In [1]: import numpy as np

In [2]: np.set_printoptions(suppress=True, linewidth=140)

In [3]: J = np.loadtxt("a.csv", delimiter=",")

In [4]: J
Out[4]: 
array([[  4.,  -6.,   0.,   2.,   0.],
       [ -6.,   2.,   3.,  -5.,  -2.],
       [  0.,   3.,  -6.,  -6.,   7.],
       [  2.,  -5.,  -6.,  -2.,  -9.],
       [  0.,  -2.,   7.,  -9., -10.]])

In [5]: [round(float(np.linalg.det(J[:i, :i])), 2) + 0 for i in range(1, 6)]
Out[5]: [4.0, -28.0, 132.0, 996.0, -41216.0]

In [6]: np.round(np.linalg.eigvalsh(J).min(), 1)
Out[6]: np.float64(-18.0)

In [7]: feats = np.load("out1.npy")

In [8]: feats
Out[8]: 
array([[ 1.,  0.,  0.,  0.,  0.,  0.,  0.,  0.,  0.,  0.,  0.],
       [ 0.,  1.,  0.,  0.,  0.,  0.,  0.,  0.,  0.,  0.,  0.],
       [ 0.,  0.,  1.,  0.,  0.,  0.,  0.,  0.,  0.,  0.,  0.],
       [ 0.,  0.,  0.,  1.,  0.,  0.,  0.,  0.,  0.,  0.,  0.],
       [ 0.,  0.,  0.,  0., -1.,  0.,  0.,  0.,  0.,  0.,  0.],
       [ 0.,  0.,  0.,  0.,  0., -1.,  0.,  0.,  0.,  0.,  0.],
       [ 0.,  0.,  0.,  0.,  0.,  0.,  1.,  0.,  0.,  0.,  0.],
       [ 0.,  0.,  0.,  0.,  0.,  0.,  0.,  1.,  0.,  0.,  0.],
       [ 0.,  0.,  0.,  0.,  0.,  0.,  0.,  0.,  1.,  0.,  0.],
       [ 0.,  0.,  0.,  0.,  0.,  0.,  0.,  0.,  0.,  1.,  0.],
       [ 0.,  0.,  0.,  0.,  0.,  0.,  0.,  0.,  0.,  0.,  1.]])

In [9]: # keeps lengths

In [10]: (feats != 0).astype(int)
Out[10]: 
array([[1, 0, 0, 0, 0, 0, 0, 0, 0, 0, 0],
       [0, 1, 0, 0, 0, 0, 0, 0, 0, 0, 0],
       [0, 0, 1, 0, 0, 0, 0, 0, 0, 0, 0],
       [0, 0, 0, 1, 0, 0, 0, 0, 0, 0, 0],
       [0, 0, 0, 0, 1, 0, 0, 0, 0, 0, 0],
       [0, 0, 0, 0, 0, 1, 0, 0, 0, 0, 0],
       [0, 0, 0, 0, 0, 0, 1, 0, 0, 0, 0],
       [0, 0, 0, 0, 0, 0, 0, 1, 0, 0, 0],
       [0, 0, 0, 0, 0, 0, 0, 0, 1, 0, 0],
       [0, 0, 0, 0, 0, 0, 0, 0, 0, 1, 0],
       [0, 0, 0, 0, 0, 0, 0, 0, 0, 0, 1]])

In [11]: np.flatnonzero(np.linalg.matrix_power((feats != 0) + (feats.T != 0) + np.eye(11), 11)[10])
Out[11]: array([10])

In [12]: np.round(np.sort(np.linalg.eigvals(feats).real), 1)
Out[12]: array([-1., -1.,  1.,  1.,  1.,  1.,  1.,  1.,  1.,  1.,  1.])

In [13]: (np.linalg.matrix_power((feats != 0) + (feats.T != 0) + np.eye(11), 11) > 0).astype(int)
Out[13]: 
array([[1, 0, 0, 0, 0, 0, 0, 0, 0, 0, 0],
       [0, 1, 0, 0, 0, 0, 0, 0, 0, 0, 0],
       [0, 0, 1, 0, 0, 0, 0, 0, 0, 0, 0],
       [0, 0, 0, 1, 0, 0, 0, 0, 0, 0, 0],
       [0, 0, 0, 0, 1, 0, 0, 0, 0, 0, 0],
       [0, 0, 0, 0, 0, 1, 0, 0, 0, 0, 0],
       [0, 0, 0, 0, 0, 0, 1, 0, 0, 0, 0],
       [0, 0, 0, 0, 0, 0, 0, 1, 0, 0, 0],
       [0, 0, 0, 0, 0, 0, 0, 0, 1, 0, 0],
       [0, 0, 0, 0, 0, 0, 0, 0, 0, 1, 0],
       [0, 0, 0, 0, 0, 0, 0, 0, 0, 0, 1]])

In [14]: feats @ feats
Out[14]: 
array([[1., 0., 0., 0., 0., 0., 0., 0., 0., 0., 0.],
       [0., 1., 0., 0., 0., 0., 0., 0., 0., 0., 0.],
       [0., 0., 1., 0., 0., 0., 0., 0., 0., 0., 0.],
       [0., 0., 0., 1., 0., 0., 0., 0., 0., 0., 0.],
       [0., 0., 0., 0., 1., 0., 0., 0., 0., 0., 0.],
       [0., 0., 0., 0., 0., 1., 0., 0., 0., 0., 0.],
       [0., 0., 0., 0., 0., 0., 1., 0., 0., 0., 0.],
       [0., 0., 0., 0., 0., 0., 0., 1., 0., 0., 0.],
       [0., 0., 0., 0., 0., 0., 0., 0., 1., 0., 0.],
       [0., 0., 0., 0., 0., 0., 0., 0., 0., 1., 0.],
       [0., 0., 0., 0., 0., 0., 0., 0., 0., 0., 1.]])

In [15]: M2 = np.linalg.inv(feats)

In [16]: feats @ M2
Out[16]: 
array([[1., 0., 0., 0., 0., 0., 0., 0., 0., 0., 0.],
       [0., 1., 0., 0., 0., 0., 0., 0., 0., 0., 0.],
       [0., 0., 1., 0., 0., 0., 0., 0., 0., 0., 0.],
       [0., 0., 0., 1., 0., 0., 0., 0., 0., 0., 0.],
       [0., 0., 0., 0., 1., 0., 0., 0., 0., 0., 0.],
       [0., 0., 0., 0., 0., 1., 0., 0., 0., 0., 0.],
       [0., 0., 0., 0., 0., 0., 1., 0., 0., 0., 0.],
       [0., 0., 0., 0., 0., 0., 0., 1., 0., 0., 0.],
       [0., 0., 0., 0., 0., 0., 0., 0., 1., 0., 0.],
       [0., 0., 0., 0., 0., 0., 0., 0., 0., 1., 0.],
       [0., 0., 0., 0., 0., 0., 0., 0., 0., 0., 1.]])

In [17]: round(np.linalg.slogdet(feats)[0], 1)
Out[17]: np.float64(1.0)

In [18]: round(float(np.linalg.det(feats) * np.linalg.det(M2)), 1)
Out[18]: 1.0

In [19]: np.round(np.linalg.inv(M2), 1)
Out[19]: 
array([[ 1.,  0.,  0.,  0.,  0.,  0.,  0.,  0.,  0.,  0.,  0.],
       [ 0.,  1.,  0.,  0.,  0.,  0.,  0.,  0.,  0.,  0.,  0.],
       [ 0.,  0.,  1.,  0.,  0.,  0.,  0.,  0.,  0.,  0.,  0.],
       [ 0.,  0.,  0.,  1.,  0.,  0.,  0.,  0.,  0.,  0.,  0.],
       [-0., -0., -0., -0., -1., -0., -0., -0., -0., -0., -0.],
       [-0., -0., -0., -0., -0., -1., -0., -0., -0., -0., -0.],
       [ 0.,  0.,  0.,  0.,  0.,  0.,  1.,  0.,  0.,  0.,  0.],
       [ 0.,  0.,  0.,  0.,  0.,  0.,  0.,  1.,  0.,  0.,  0.],
       [ 0.,  0.,  0.,  0.,  0.,  0.,  0.,  0.,  1.,  0.,  0.],
       [ 0.,  0.,  0.,  0.,  0.,  0.,  0.,  0.,  0.,  1.,  0.],
       [ 0.,  0.,  0.,  0.,  0.,  0.,  0.,  0.,  0.,  0.,  1.]])

In [20]: w, vecs = np.linalg.eigh(feats)

In [21]: np.round(np.linalg.eigvalsh(feats + 3 * np.eye(11)), 1)
Out[21]: array([2., 2., 4., 4., 4., 4., 4., 4., 4., 4., 4.])

In [22]: vecs @ np.diag(w) @ vecs.T
Out[22]: 
array([[ 1.,  0.,  0.,  0.,  0.,  0.,  0.,  0.,  0.,  0.,  0.],
       [ 0.,  1.,  0.,  0.,  0.,  0.,  0.,  0.,  0.,  0.,  0.],
       [ 0.,  0.,  1.,  0.,  0.,  0.,  0.,  0.,  0.,  0.,  0.],
       [ 0.,  0.,  0.,  1.,  0.,  0.,  0.,  0.,  0.,  0.,  0.],
       [ 0.,  0.,  0.,  0., -1.,  0.,  0.,  0.,  0.,  0.,  0.],
       [ 0.,  0.,  0.,  0.,  0., -1.,  0.,  0.,  0.,  0.,  0.],
       [ 0.,  0.,  0.,  0.,  0.,  0.,  1.,  0.,  0.,  0.,  0.],
       [ 0.,  0.,  0.,  0.,  0.,  0.,  0.,  1.,  0.,  0.,  0.],
       [ 0.,  0.,  0.,  0.,  0.,  0.,  0.,  0.,  1.,  0.,  0.],
       [ 0.,  0.,  0.,  0.,  0.,  0.,  0.,  0.,  0.,  1.,  0.],
       [ 0.,  0.,  0.,  0.,  0.,  0.,  0.,  0.,  0.,  0.,  1.]])

In [23]: np.round(np.linalg.svd(feats, compute_uv=False), 1)
Out[23]: array([1., 1., 1., 1., 1., 1., 1., 1., 1., 1., 1.])

In [24]: np.unique(w.round(6) + 0, return_counts=True)[1]
Out[24]: array([2, 9])

In [25]: w
Out[25]: array([-1., -1.,  1.,  1.,  1.,  1.,  1.,  1.,  1.,  1.,  1.])

In [26]: O, vecs = np.linalg.qr(feats[:, :3])[0], np.linalg.qr(feats[:, 3:])[0]

In [27]: sv = np.linalg.svd(O.T @ vecs, compute_uv=False)

In [28]: (sv > 0.9).sum()
Out[28]: np.int64(0)

In [29]: round(float(np.linalg.norm(O @ O.T - vecs @ vecs.T, 2)), 1)
Out[29]: 1.0

In [30]: sv
Out[30]: array([0., 0., 0.])

In [31]: K = np.load("run9.npy")

In [32]: K
Out[32]: 
array([[ 0,  1,  0,  0],
       [ 4, -2,  0,  0],
       [ 0,  0,  0,  1],
       [ 0,  0,  4, -2]])

In [33]: # splits into 2 blocks

In [34]: vec = np.array([-1, 2, 1, -1])

In [35]: h1 = np.maximum(K @ vec, 0)

In [36]: np.flatnonzero(h1 > 1e-9)
Out[36]: array([0, 3])

In [37]: np.maximum(K @ vec, 0) - np.maximum(-K @ vec, 0)
Out[37]: array([ 2, -8, -1,  6])

In [38]: h1
Out[38]: array([2, 0, 0, 6])

In [39]: O, r_ = np.linalg.qr(K)

In [40]: np.trace(O @ O.T)
Out[40]: np.float64(4.0)

In [41]: O.T @ O
Out[41]: 
array([[1., 0., 0., 0.],
       [0., 1., 0., 0.],
       [0., 0., 1., 0.],
       [0., 0., 0., 1.]])

In [42]: rng = np.random.default_rng(52)

In [43]: lab = rng.permutation(4)

In [44]: lab
Out[44]: array([2, 1, 0, 3])

In [45]: M2 = K[lab][:, lab]

In [46]: np.round(np.sort(np.abs(np.linalg.eigvals(M2))), 1)
Out[46]: array([1.2, 1.2, 3.2, 3.2])

In [47]: np.round(np.linalg.det(M2), 1), round(np.linalg.det(K[lab]), 1)
Out[47]: (np.float64(16.0), np.float64(-16.0))

In [48]: np.allclose(M2, K)
Out[48]: False

In [49]: np.trace(M2)
Out[49]: np.int64(-4)

In [50]: O = K.astype(float).copy()

In [51]: for j in range(4):
    ...:     O[:, j] -= O[:, :j] @ (O[:, :j].T @ O[:, j])
    ...:     O[:, j] /= np.linalg.norm(O[:, j])
    ...: 

In [52]: O.T @ K
Out[52]: 
array([[ 4., -2.,  0.,  0.],
       [ 0.,  1.,  0.,  0.],
       [ 0.,  0.,  4., -2.],
       [ 0.,  0.,  0.,  1.]])

In [53]: O.T @ O
Out[53]: 
array([[1., 0., 0., 0.],
       [0., 1., 0., 0.],
       [0., 0., 1., 0.],
       [0., 0., 0., 1.]])

In [54]: O
Out[54]: 
array([[0., 1., 0., 0.],
       [1., 0., 0., 0.],
       [0., 0., 0., 1.],
       [0., 0., 1., 0.]])

In [55]: M2 = np.array([[1, 0], [2, -1]])

In [56]: Z = np.kron(M2, K)

In [57]: round(np.linalg.norm(Z, 2), 1), np.round(np.linalg.norm(M2, 2) * np.linalg.norm(K, 2), 1)
Out[57]: (np.float64(10.9), np.float64(10.9))

In [58]: np.linalg.matrix_rank(Z)
Out[58]: np.int64(8)

In [59]: Z
Out[59]: 
array([[ 0,  1,  0,  0,  0,  0,  0,  0],
       [ 4, -2,  0,  0,  0,  0,  0,  0],
       [ 0,  0,  0,  1,  0,  0,  0,  0],
       [ 0,  0,  4, -2,  0,  0,  0,  0],
       [ 0,  2,  0,  0,  0, -1,  0,  0],
       [ 8, -4,  0,  0, -4,  2,  0,  0],
       [ 0,  0,  0,  2,  0,  0,  0, -1],
       [ 0,  0,  8, -4,  0,  0, -4,  2]])

In [60]: Z.shape
Out[60]: (8, 8)

In [61]: M = np.loadtxt("arr.csv", delimiter=",")

In [62]: M
Out[62]: 
array([[ 1. ,  3.6, -4.3],
       [ 0.3,  0.4, -1.1],
       [-0.9, -3.5,  4.5],
       [-0.4, -0.5,  1.1],
       [-0.3, -1.5,  2.5],
       [ 1.1,  5.4, -8.2],
       [ 0.2,  1.7,  0.1],
       [-0.1,  0.5,  0.9],
       [-0.2, -0.4,  0.5],
       [ 1. ,  2.6, -3.2],
       [-0.3,  0.2,  2.7],
       [ 0.7,  3.1, -7.1],
       [ 0.5,  0.5, -3.1],
       [-0.2, -2.3,  2.9],
       [ 1.1,  4.2, -8. ],
       [ 0.1,  0.7, -5. ],
       [-0.1, -1.3,  1.8],
       [ 0. , -0.3, -0.1],
       [-0.1,  0.7, -1. ],
       [ 0.1, -0.4,  1.4],
       [-0.8, -1.9,  3.9],
       [ 0.4,  1.4, -2.1],
       [ 0.6,  3.1, -5. ],
       [-0.2, -1.2,  1.9],
       [-0.4,  0.1,  0. ],
       [-0.2, -2.9,  4.2],
       [ 0.5,  0.4, -2.5],
       [ 0. ,  0.2, -0.3],
       [-0.3, -3.3,  7.2],
       [ 0.4,  2.3, -4.2]])

In [63]: Xc = (M - M.mean(axis=0)) / M.std(axis=0)

In [64]: np.argwhere(np.abs(Xc) > 2)
Out[64]: 
array([[ 5,  1],
       [ 5,  2],
       [28,  2]])

In [65]: np.round(Xc.std(axis=0), 1)
Out[65]: array([1., 1., 1.])

In [66]: beta = np.linalg.lstsq(np.delete(Xc, 2, axis=1), Xc[:, 2])[0]

In [67]: np.abs(beta).argmax()
Out[67]: np.int64(1)

In [68]: round(1 - np.var(Xc[:, 2] - np.delete(Xc, 2, axis=1) @ beta), 1)
Out[68]: np.float64(0.9)

In [69]: O, r_ = np.linalg.qr(M)

In [70]: np.round(O.T @ O, 1) + 0
Out[70]: 
array([[1., 0., 0.],
       [0., 1., 0.],
       [0., 0., 1.]])

In [71]: np.allclose(r_.T @ r_, M.T @ M)
Out[71]: True

In [72]: np.round(np.abs(np.diag(r_)), 1)
Out[72]: array([2.9, 5.7, 7.5])
